% ipython --no-banner

In [1]: import numpy as np

In [2]: np.set_printoptions(precision=2, suppress=True, linewidth=120)

In [3]: E = np.array([[21.0, 8.0, -4.0, 4.0, 0.0, -8.0, 0.0, 0.0],
   ...:     [8.0, 9.0, -2.0, 2.0, 0.0, -4.0, 0.0, 0.0],
   ...:     [-4.0, -2.0, 6.0, -1.0, 0.0, 2.0, 0.0, 0.0],
   ...:     [4.0, 2.0, -1.0, 6.0, 0.0, -2.0, 0.0, 0.0],
   ...:     [0.0, 0.0, 0.0, 0.0, 5.0, 0.0, 0.0, 0.0],
   ...:     [-8.0, -4.0, 2.0, -2.0, 0.0, 9.0, 0.0, 0.0],
   ...:     [0.0, 0.0, 0.0, 0.0, 0.0, 0.0, 5.0, 0.0],
   ...:     [0.0, 0.0, 0.0, 0.0, 0.0, 0.0, 0.0, 5.0]])

In [4]: x = np.ones(8)

In [5]: for _ in range(3):
   ...:     x = E @ x
   ...:     x /= np.linalg.norm(x)
   ...:     print(round(x @ E @ x, 2))
   ...: 
24.81
30.79
30.99

In [6]: print(x)
[ 0.79  0.4  -0.19  0.2   0.01 -0.39  0.01  0.01]

In [7]: print(round(np.linalg.eigvalsh(E)[-1], 2))
31.0

In [8]: B = np.linalg.invert(E)
---------------------------------------------------------------------------
AttributeError                            Traceback (most recent call last)
Cell In[8], line 1
----> 1 B = np.linalg.invert(E)

AttributeError: module 'numpy.linalg' has no attribute 'invert'

In [9]: B = np.linalg.inv(E)

In [10]: print((np.abs(B) > 1e-9).astype(int))
[[1 1 1 1 0 1 0 0]
 [1 1 1 1 0 1 0 0]
 [1 1 1 1 0 1 0 0]
 [1 1 1 1 0 1 0 0]
 [0 0 0 0 1 0 0 0]
 [1 1 1 1 0 1 0 0]
 [0 0 0 0 0 0 1 0]
 [0 0 0 0 0 0 0 1]]

In [11]: print(np.round(E @ B, 2) + 0)
[[1. 0. 0. 0. 0. 0. 0. 0.]
 [0. 1. 0. 0. 0. 0. 0. 0.]
 [0. 0. 1. 0. 0. 0. 0. 0.]
 [0. 0. 0. 1. 0. 0. 0. 0.]
 [0. 0. 0. 0. 1. 0. 0. 0.]
 [0. 0. 0. 0. 0. 1. 0. 0.]
 [0. 0. 0. 0. 0. 0. 1. 0.]
 [0. 0. 0. 0. 0. 0. 0. 1.]]

In [12]: print(round(np.linalg.det(E) * np.linalg.det(B), 2))
1.0

In [13]: print(np.allclose(B, E.T))
False

In [14]: print(np.linalg.det(E) * B)
[[ 234375. -125000.   62500.  -62500.       0.  125000.       0.       0.]
 [-125000.  421875.   31250.  -31250.       0.   62500.       0.       0.]
 [  62500.   31250.  468750.   15625.       0.  -31250.       0.       0.]
 [ -62500.  -31250.   15625.  468750.       0.   31250.       0.       0.]
 [      0.       0.       0.       0.  484375.       0.       0.       0.]
 [ 125000.   62500.  -31250.   31250.       0.  421875.       0.       0.]
 [      0.       0.       0.       0.       0.       0.  484375.       0.]
 [      0.       0.       0.       0.       0.       0.       0.  484375.]]
